% ipython --no-banner

In [1]: import numpy as np

In [2]: np.set_printoptions(precision=3, suppress=True, linewidth=140, sign=" ")

In [3]: J = np.load("out3.npy")

In [4]: print(J)
[[-8.126 -0.176  4.467  0.628]
 [-1.827  0.706  0.439 -0.303]
 [-1.202 -1.258  1.598  0.544]
 [-3.6   -3.53   4.386  2.164]
 [-1.931  0.837  0.73  -0.309]
 [-5.049  0.362  2.624  0.002]
 [-1.268 -1.185  1.629  0.854]
 [-6.854  0.831  3.092 -0.155]
 [-1.973  0.636  0.53  -0.36 ]
 [-3.707  1.3    1.031 -0.54 ]
 [-3.834  1.383  1.041 -0.589]
 [-3.485 -3.28   4.369  2.155]
 [-7.384 -1.947  5.38   1.638]]

In [5]: Xs = J - J.mean(axis=0)

In [6]: evecs = np.linalg.svd(Xs)[2][:2]

In [7]: Y = Xs - Xs @ evecs.T @ evecs

In [8]: print(np.linalg.norm(Y, axis=1).round(6).argmax())
4

In [9]: print((Xs @ evecs.T).std(axis=0))
[ 2.746  1.973]

In [10]: print(np.diag(evecs.T @ evecs))
[ 0.841  0.582  0.392  0.186]

In [11]: Y = np.c_[J[:, :3] @ np.array([[-1, 0, -2], [2, 2, 1], [-1, -3, 0]]), np.array([8, 7, 8, 4, 0, 7, 3, 1, 6, 6, 7, 0, 5])]

In [12]: print(Y)
[[  3.307 -13.753  16.076   8.   ]
 [  2.8     0.095   4.36    7.   ]
 [ -2.912  -7.31    1.146   8.   ]
 [ -7.846 -20.218   3.67    4.   ]
 [  2.875  -0.516   4.699   0.   ]
 [  3.149  -7.148  10.46    7.   ]
 [ -2.731  -7.257   1.351   3.   ]
 [  5.424  -7.614  14.539   1.   ]
 [  2.715  -0.318   4.582   6.   ]
 [  5.276  -0.493   8.714   6.   ]
 [  5.559  -0.357   9.051   7.   ]
 [ -7.444 -19.667   3.69    0.   ]
 [ -1.89  -20.034  12.821   5.   ]]

In [13]: print(np.linalg.matrix_rank(Y))
4

In [14]: print(np.round(np.linalg.lstsq(J, Y[:, 0])[0], 3) + 0)
[-1.  2. -1.  0.]

In [15]: data = np.load("test7.npy")

In [16]: print(data)
[[ 2.  0.  0. -2.  1.  2.  0.  0.  0.  0.  0.]
 [-2. -2.  2. -2.  0.  1.  0.  0.  0.  0.  0.]
 [-2. -2. -1.  0.  1. -2.  0.  0.  0.  0.  0.]
 [-1. -1. -2.  1.  0. -2.  0.  0.  0.  0.  0.]
 [ 1.  2.  1. -1.  1. -2.  0.  0.  0.  0.  0.]
 [ 1.  0.  2.  2. -1.  1.  0.  0.  0.  0.  0.]
 [ 0.  0.  0.  0.  0.  0.  4.  3. -2.  2.  1.]
 [ 0.  0.  0.  0.  0.  0. -5. -5.  5.  2. -5.]
 [ 0.  0.  0.  0.  0.  0.  1. -3.  0.  2. -4.]
 [ 0.  0.  0.  0.  0.  0. -1.  2.  1. -1.  5.]
 [ 0.  0.  0.  0.  0.  0. -4. -3. -2. -5. -5.]]

In [17]: print(np.sort(np.abs(np.linalg.eigvals(data))))
[ 0.773  2.305  2.305  2.546  2.546  2.711  2.711  2.961  2.961  3.39   4.022]

In [18]: print(np.round(np.linalg.det(data), 3))
-23393.0

In [19]: print(np.trace(data))
-5.0

In [20]: print(np.allclose(data @ data.T, data.T @ data))
False

In [21]: print(data @ data)
[[  9.   4.   9.  -3.   1.   8.   0.   0.   0.   0.   0.]
 [ -1.   2.   0.   8.  -1.  -5.   0.   0.   0.   0.   0.]
 [  1.   8.  -6.   3.   0.  -8.   0.   0.   0.   0.   0.]
 [  1.   5.  -6.   1.  -1.  -3.   0.   0.   0.   0.   0.]
 [ -4.  -3.   2. -12.   5.   0.   0.   0.   0.   0.   0.]
 [ -4.  -8.  -5.   3.   1.  -3.   0.   0.   0.   0.   0.]
 [  0.   0.   0.   0.   0.   0.  -7.   4.   7.   3.   2.]
 [  0.   0.   0.   0.   0.   0.  28.  14.  -3.  13.  35.]
 [  0.   0.   0.   0.   0.   0.  33.  34.  -7.  14.  46.]
 [  0.   0.   0.   0.   0.   0. -32. -33.   1. -20. -45.]
 [  0.   0.   0.   0.   0.   0.  22.  14.  -2.  12.  19.]]

In [22]: print((data - data.T) / 2)
[[ 0.   1.   1.  -0.5  0.   0.5  0.   0.   0.   0.   0. ]
 [-1.   0.   2.  -0.5 -1.   0.5  0.   0.   0.   0.   0. ]
 [-1.  -2.   0.   1.   0.  -2.   0.   0.   0.   0.   0. ]
 [ 0.5  0.5 -1.   0.   0.5 -2.   0.   0.   0.   0.   0. ]
 [ 0.   1.   0.  -0.5  0.  -0.5  0.   0.   0.   0.   0. ]
 [-0.5 -0.5  2.   2.   0.5  0.   0.   0.   0.   0.   0. ]
 [ 0.   0.   0.   0.   0.   0.   0.   4.  -1.5  1.5  2.5]
 [ 0.   0.   0.   0.   0.   0.  -4.   0.   4.   0.  -1. ]
 [ 0.   0.   0.   0.   0.   0.   1.5 -4.   0.   0.5 -1. ]
 [ 0.   0.   0.   0.   0.   0.  -1.5  0.  -0.5  0.   5. ]
 [ 0.   0.   0.   0.   0.   0.  -2.5  1.   1.  -5.   0. ]]

In [23]: Xs = J - J.mean(axis=0)

In [24]: left, s, VT = np.linalg.svd(Xs, full_matrices=False)

In [25]: print(VT[0] * np.sign(VT[0, np.abs(VT[0]).argmax()]))
[ 0.709  0.304 -0.594 -0.226]

In [26]: print(np.round(Xs.mean(axis=0), 3) + 0)
[ 0.  0.  0.  0.]

In [27]: print(np.searchsorted(np.cumsum(s ** 2) / (s ** 2).sum(), 0.9) + 1)
2

In [28]: rng = np.random.default_rng(36)

In [29]: z = rng.permutation(11)

In [30]: print(z)
[  8   0   9   4   1   5  10   7   2   3   6]

In [31]: Y = data[z][:, z]

In [32]: print(np.allclose(Y, data))
False

In [33]: print(np.sort(np.abs(np.linalg.eigvals(Y))))
[ 0.773  2.305  2.305  2.546  2.546  2.711  2.711  2.961  2.961  3.39   4.022]

In [34]: print(np.trace(Y))
-5.0

In [35]: print(np.round(np.linalg.det(data), 3))
-23393.0

In [36]: print(np.sort(np.linalg.eigvals(data).real))
[-4.022 -3.39  -1.425 -1.425 -0.773 -0.064 -0.064  0.577  0.577  2.504  2.504]

In [37]: print(np.flatnonzero(np.linalg.matrix_power((data != 0) + (data.T != 0) + np.eye(11), 11)[7]))
[  6   7   8   9  10]

In [38]: left, s, VT = np.linalg.svd(data, full_matrices=False)

In [39]: print((s > 1e-8).sum())
11

In [40]: print(np.round(VT @ VT.T, 3) + 0)
[[ 1.  0.  0.  0.  0.  0.  0.  0.  0.  0.  0.]
 [ 0.  1.  0.  0.  0.  0.  0.  0.  0.  0.  0.]
 [ 0.  0.  1.  0.  0.  0.  0.  0.  0.  0.  0.]
 [ 0.  0.  0.  1.  0.  0.  0.  0.  0.  0.  0.]
 [ 0.  0.  0.  0.  1.  0.  0.  0.  0.  0.  0.]
 [ 0.  0.  0.  0.  0.  1.  0.  0.  0.  0.  0.]
 [ 0.  0.  0.  0.  0.  0.  1.  0.  0.  0.  0.]
 [ 0.  0.  0.  0.  0.  0.  0.  1.  0.  0.  0.]
 [ 0.  0.  0.  0.  0.  0.  0.  0.  1.  0.  0.]
 [ 0.  0.  0.  0.  0.  0.  0.  0.  0.  1.  0.]
 [ 0.  0.  0.  0.  0.  0.  0.  0.  0.  0.  1.]]

In [41]: E = np.array([[-4, 0, 0, 0, 0],
    ...:     [-3, 2, 0, 0, 0],
    ...:     [0, -4, 1, 0, 0],
    ...:     [0, 3, -1, 0, 0],
    ...:     [-4, -5, 4, -2, 0]])

In [42]: print(np.kron(np.eye(2, dtype=int), E))
[[-4  0  0  0  0  0  0  0  0  0]
 [-3  2  0  0  0  0  0  0  0  0]
 [ 0 -4  1  0  0  0  0  0  0  0]
 [ 0  3 -1  0  0  0  0  0  0  0]
 [-4 -5  4 -2  0  0  0  0  0  0]
 [ 0  0  0  0  0 -4  0  0  0  0]
 [ 0  0  0  0  0 -3  2  0  0  0]
 [ 0  0  0  0  0  0 -4  1  0  0]
 [ 0  0  0  0  0  0  3 -1  0  0]
 [ 0  0  0  0  0 -4 -5  4 -2  0]]

In [43]: print(round(float(np.linalg.eigvals(E).sum().real), 3))
-1.0

In [44]: print(np.linalg.eigvals(E))
[ 0.  0.  1.  2. -4.]

In [45]: Y = np.array([[5, 4], [3, 3]])

In [46]: cent = np.array([[1, 2, 2], [0, 2, 0], [1, 1, 3]])

In [47]: feats = np.kron(Y, cent)

In [48]: print(feats)
[[  5  10  10   4   8   8]
 [  0  10   0   0   8   0]
 [  5   5  15   4   4  12]
 [  3   6   6   3   6   6]
 [  0   6   0   0   6   0]
 [  3   3   9   3   3   9]]

In [49]: O, evecs = np.linalg.qr(feats[:, :5])[0], np.linalg.qr(feats[:, 5:])[0]

In [50]: s = np.linalg.svd(O.T @ evecs, compute_uv=False)

In [51]: print((s > 0.9).sum())
1

In [52]: print(np.degrees(np.arccos(s.clip(0, 1))))
[ 1.09]

In [53]: print(s)
[ 1.]

In [54]: print(round(float(np.linalg.norm(O @ O.T - evecs @ evecs.T, 2)), 3))
1.0

In [55]: print(np.trace(feats))
48

In [56]: print(np.allclose(feats @ feats.T, feats.T @ feats))
False

In [57]: print(feats @ feats)
[[ 111  296  296   96  256  256]
 [   0  148    0    0  128    0]
 [ 148  259  407  128  224  352]
 [  72  192  192   63  168  168]
 [   0   96    0    0   84    0]
 [  96  168  264   84  147  231]]

In [58]: print(np.sort(np.abs(np.linalg.eigvals(feats))))
[  0.106   0.789   1.472   2.038  15.211  28.384]
